$ python -q
>>> import numpy as np
>>> from numpy import linalg as LA
>>> np.set_printoptions(suppress=True, linewidth=160)
>>> F = np.loadtxt("a.csv", delimiter=",")
>>> F
array([[2., 2., 2., 0., 0., 0., 0., 2.],
       [2., 2., 2., 0., 2., 2., 1., 0.],
       [2., 2., 1., 1., 1., 0., 1., 2.],
       [0., 1., 2., 0., 2., 2., 2., 0.],
       [1., 1., 0., 2., 2., 2., 1., 1.]])
>>> x = np.array([5, 2, 2, 4, 0, 5, 4, 2])
>>> h1 = np.maximum(F @ x, 0)
>>> F.T @ h1
array([195., 219., 184.,  90., 202., 174., 139., 131.])
>>> np.maximum(F @ (3 * x), 0)
array([66., 96., 84., 72., 93.])
>>> np.flatnonzero(h1 > 1e-9)
array([0, 1, 2, 3, 4])
>>> h1
array([22., 32., 28., 24., 31.])
>>> np.maximum(F @ x, 0) - np.maximum(-F @ x, 0)
array([22., 32., 28., 24., 31.])
>>> theta = np.radians(36)
>>> R = np.eye(8)
>>> R[5, 5] = R[3, 3] = np.cos(theta)
>>> R[5, 3], R[3, 5] = -np.sin(theta), np.sin(theta)
>>> R.round(2)
array([[ 1.  ,  0.  ,  0.  ,  0.  ,  0.  ,  0.  ,  0.  ,  0.  ],
       [ 0.  ,  1.  ,  0.  ,  0.  ,  0.  ,  0.  ,  0.  ,  0.  ],
       [ 0.  ,  0.  ,  1.  ,  0.  ,  0.  ,  0.  ,  0.  ,  0.  ],
       [ 0.  ,  0.  ,  0.  ,  0.81,  0.  ,  0.59,  0.  ,  0.  ],
       [ 0.  ,  0.  ,  0.  ,  0.  ,  1.  ,  0.  ,  0.  ,  0.  ],
       [ 0.  ,  0.  ,  0.  , -0.59,  0.  ,  0.81,  0.  ,  0.  ],
       [ 0.  ,  0.  ,  0.  ,  0.  ,  0.  ,  0.  ,  1.  ,  0.  ],
       [ 0.  ,  0.  ,  0.  ,  0.  ,  0.  ,  0.  ,  0.  ,  1.  ]])
>>> out = F @ R.T
>>> np.round(LA.det(R), 2), np.round(np.trace(R), 2)
(np.float64(1.0), np.float64(7.62))
>>> rng = np.random.default_rng(11149)
>>> lab = rng.permutation(8)
>>> lab
array([6, 2, 3, 1, 5, 7, 0, 4])
>>> out = R[lab][:, lab]
>>> round(np.trace(out), 2)
np.float64(7.62)
>>> np.round(LA.det(out), 2), round(LA.det(R[lab]), 2)
(np.float64(1.0), np.float64(-1.0))
>>> arr = np.loadtxt("dump.csv", delimiter=",")
>>> arr
array([[ 0.8 ,  0.6 ,  0.6 ,  0.4 , -1.17,  0.3 ],
       [-1.  , -0.6 ,  0.8 ,  1.8 ,  1.19,  0.8 ],
       [-0.9 ,  0.1 , -0.1 ,  0.1 , -0.21, -0.9 ],
       [-1.2 , -0.6 ,  0.5 ,  1.8 ,  1.29,  2.2 ],
       [-1.6 , -0.8 ,  0.8 ,  0.6 ,  1.67, -0.9 ],
       [-0.1 , -0.5 ,  0.  , -0.8 ,  1.  ,  0.2 ],
       [ 1.  ,  1.3 , -0.3 ,  0.6 , -2.57,  1.  ],
       [-1.7 , -0.7 ,  0.3 ,  0.2 ,  1.44,  0.8 ],
       [-0.5 , -1.4 ,  0.2 ,  2.1 ,  2.78, -0.9 ],
       [-1.6 ,  0.6 , -1.6 , -0.1 , -1.15,  0.5 ],
       [-2.8 , -0.2 , -1.7 , -1.7 ,  0.39,  0.  ],
       [ 0.4 ,  2.3 , -0.4 ,  1.4 , -4.61,  0.3 ],
       [ 0.4 , -0.8 , -0.2 , -1.4 ,  1.61, -0.3 ],
       [-1.  , -0.5 ,  2.2 , -1.1 ,  0.97,  1.5 ],
       [ 0.  , -0.9 ,  0.1 ,  0.5 ,  1.72, -1.3 ],
       [-1.1 ,  0.9 ,  0.5 ,  0.2 , -1.84,  0.6 ],
       [ 0.8 ,  1.9 ,  1.5 , -0.3 , -3.77, -0.9 ],
       [-0.7 ,  0.2 , -1.  ,  0.2 , -0.44, -0.3 ],
       [-2.  , -0.2 , -0.9 ,  1.1 ,  0.39, -0.4 ],
       [ 0.  , -0.5 , -0.5 , -0.6 ,  1.05, -1.3 ],
       [ 1.3 ,  0.  , -1.6 , -0.4 ,  0.  , -0.5 ],
       [ 0.  , -2.1 , -0.8 , -0.4 ,  4.23,  1.3 ]])
>>> d = LA.norm(arr[:, None] - arr[None], axis=-1)
>>> d[:5, :5].round(2)
array([[0.  , 3.54, 2.47, 4.13, 4.16],
       [3.54, 0.  , 3.01, 1.45, 2.23],
       [2.47, 3.01, 0.  , 3.96, 2.43],
       [4.13, 1.45, 3.96, 0.  , 3.39],
       [4.16, 2.23, 2.43, 3.39, 0.  ]])
>>> np.unravel_index(d.round(6).argmax(), d.shape)
(np.int64(11), np.int64(21))
>>> (d + 1e9 * np.eye(22)).round(6).argmin(axis=1)
array([ 6,  3, 17,  1, 14, 12,  0,  1, 14, 17,  9,  6,  5,  7, 19,  0, 11,  2, 17, 14, 19, 12])
>>> d[12].round(6).argsort(kind="stable")[:4]
array([12,  5, 19, 14])
>>> LA.matrix_rank(d ** 2)
np.int64(8)
